>>> import numpy as np
>>> import numpy.linalg as la
>>> np.set_printoptions(suppress=True, linewidth=140)
>>> A = np.load("m.npy")
>>> print(A)
[[ 4.262  0.543 -4.278]
 [-1.276 -2.387 -0.034]
 [ 3.035  4.349 -2.671]
 [-0.072  0.789 -1.594]
 [-2.747 -2.223  2.938]
 [ 2.769 -0.129 -2.142]
 [ 4.282  1.393 -3.604]
 [-0.897  2.024  0.698]
 [ 1.851 -3.677  0.507]
 [-2.925 -1.817  3.65 ]
 [ 0.553 -0.645  0.012]
 [-0.822  0.703  0.767]
 [-3.554 -2.415  1.288]
 [-2.126  0.535  0.594]
 [-4.864 -0.987  4.025]
 [-1.913 -0.367  3.033]
 [ 5.882  2.246 -4.495]
 [ 3.642  0.603 -3.587]
 [-0.033  1.526  0.019]
 [-0.267 -1.363  1.321]
 [-2.917 -1.218  2.027]
 [ 1.335  0.13  -0.901]
 [ 3.382 -0.819 -1.38 ]
 [ 1.301  0.171 -3.07 ]
 [-2.785 -0.869  0.367]
 [-7.321 -5.367  7.353]
 [ 1.131  1.782 -0.703]
 [ 0.594 -2.63  -0.59 ]
 [ 1.636  1.757 -1.992]
 [ 1.169  0.463 -1.345]
 [-0.4    0.33  -0.882]
 [-3.267  0.991  0.943]]
>>> basis = A[[8, 10]].astype(float)
>>> for _ in range(3):
...     lab = la.norm(A[:, None] - basis, axis=-1).argmin(axis=1)
...     basis = np.array([A[lab == j].mean(axis=0) for j in range(2)])
... 
>>> print(lab)
[1 0 1 1 0 1 1 1 1 0 1 1 0 0 0 0 1 1 1 0 0 1 1 1 0 0 1 1 1 1 1 0]
>>> np.abs(basis[1] - basis[0]).argmax()
np.int64(0)
>>> np.bincount(lab)
array([12, 20])
>>> np.round(basis[1] - basis[0], 3)
array([ 4.727,  2.003, -3.854])
>>> t3 = np.stack([A, 4 * A, A[::-1]])
>>> la.matrix_rank(t3)
array([3, 3, 3])
>>> t3.shape
(3, 32, 3)
>>> hat = A @ la.solve(A.T @ A, A.T)
>>> np.round(hat @ A[:, 2], 3)
array([-4.278, -0.034, -2.671, -1.594,  2.938, -2.142, -3.604,  0.698,  0.507,  3.65 ,  0.012,  0.767,  1.288,  0.594,  4.025,  3.033,
       -4.495, -3.587,  0.019,  1.321,  2.027, -0.901, -1.38 , -3.07 ,  0.367,  7.353, -0.703, -0.59 , -1.992, -1.345, -0.882,  0.943])
>>> la.matrix_rank(np.eye(32) - hat)
np.int64(29)
>>> Ac = (A - A.mean(axis=0)) / A.std(axis=0)
>>> np.argwhere(np.abs(Ac) > 2)
array([[ 2,  1],
       [16,  0],
       [25,  0],
       [25,  1],
       [25,  2]])
>>> beta = la.lstsq(np.delete(Ac, 2, axis=1), Ac[:, 2])[0]
>>> round(1 - np.var(Ac[:, 2] - np.delete(Ac, 2, axis=1) @ beta), 3)
np.float64(0.863)
>>> cov = np.cov(A, rowvar=False)
>>> cov.round(3)
array([[ 8.708,  3.153, -7.006],
       [ 3.153,  3.741, -3.244],
       [-7.006, -3.244,  6.754]])
>>> cov.shape
(3, 3)
>>> np.round(np.polyfit(A[:, 1], A[:, 0], 1), 3)
array([0.843, 0.131])
>>> np.round(la.eigvalsh(cov)[::-1], 3)
array([16.41 ,  2.217,  0.576])
>>> A2 = np.array([[-3, -1], [0, -2]])
>>> feats = np.kron(np.eye(2, dtype=int), A2)
>>> feats
array([[-3, -1,  0,  0],
       [ 0, -2,  0,  0],
       [ 0,  0, -3, -1],
       [ 0,  0,  0, -2]])
>>> # triangular, det is the product of the diagonal
>>> t3 = np.stack([feats, 5 * feats, feats[::-1]])
>>> print(np.round(la.norm(t3, axis=(1, 2)), 3))
[ 5.292 26.458  5.292]
>>> (t3 @ feats.T).shape
(3, 4, 4)
>>> np.einsum("bij,cij->bc", t3, t3)
array([[ 28, 140,   0],
       [140, 700,   0],
       [  0,   0,  28]])
>>> la.matrix_rank(t3)
array([4, 4, 4])
>>> t3.sum(axis=0)
array([[-18,  -6,   0,  -2],
       [  0, -12,  -3,  -1],
       [  0,  -2, -18,  -6],
       [ -3,  -1,   0, -12]])
>>> np.round(np.sort(la.eigvals(feats)), 3)
array([-3., -3., -2., -2.])
>>> np.prod(np.diag(feats)), round(la.det(feats), 3)
(np.int64(36), np.float64(36.0))
>>> print(la.matrix_power(feats - np.diag(np.diag(feats)), 4))
[[0 0 0 0]
 [0 0 0 0]
 [0 0 0 0]
 [0 0 0 0]]
>>> [int(la.matrix_rank(la.matrix_power(feats, p))) for p in range(1, 5)]
[4, 4, 4, 4]
>>> round(la.norm(feats), 3)
np.float64(5.292)
>>> feats.mean(axis=0)
array([-0.75, -0.75, -0.75, -0.75])
>>> np.diff(feats, axis=0)
array([[ 3, -1,  0,  0],
       [ 0,  2, -3, -1],
       [ 0,  0,  3, -1]])
>>> feats.sum(axis=1)
array([-4, -2, -4, -2])
>>> np.unravel_index(np.abs(feats).argmax(), feats.shape)
(np.int64(0), np.int64(0))
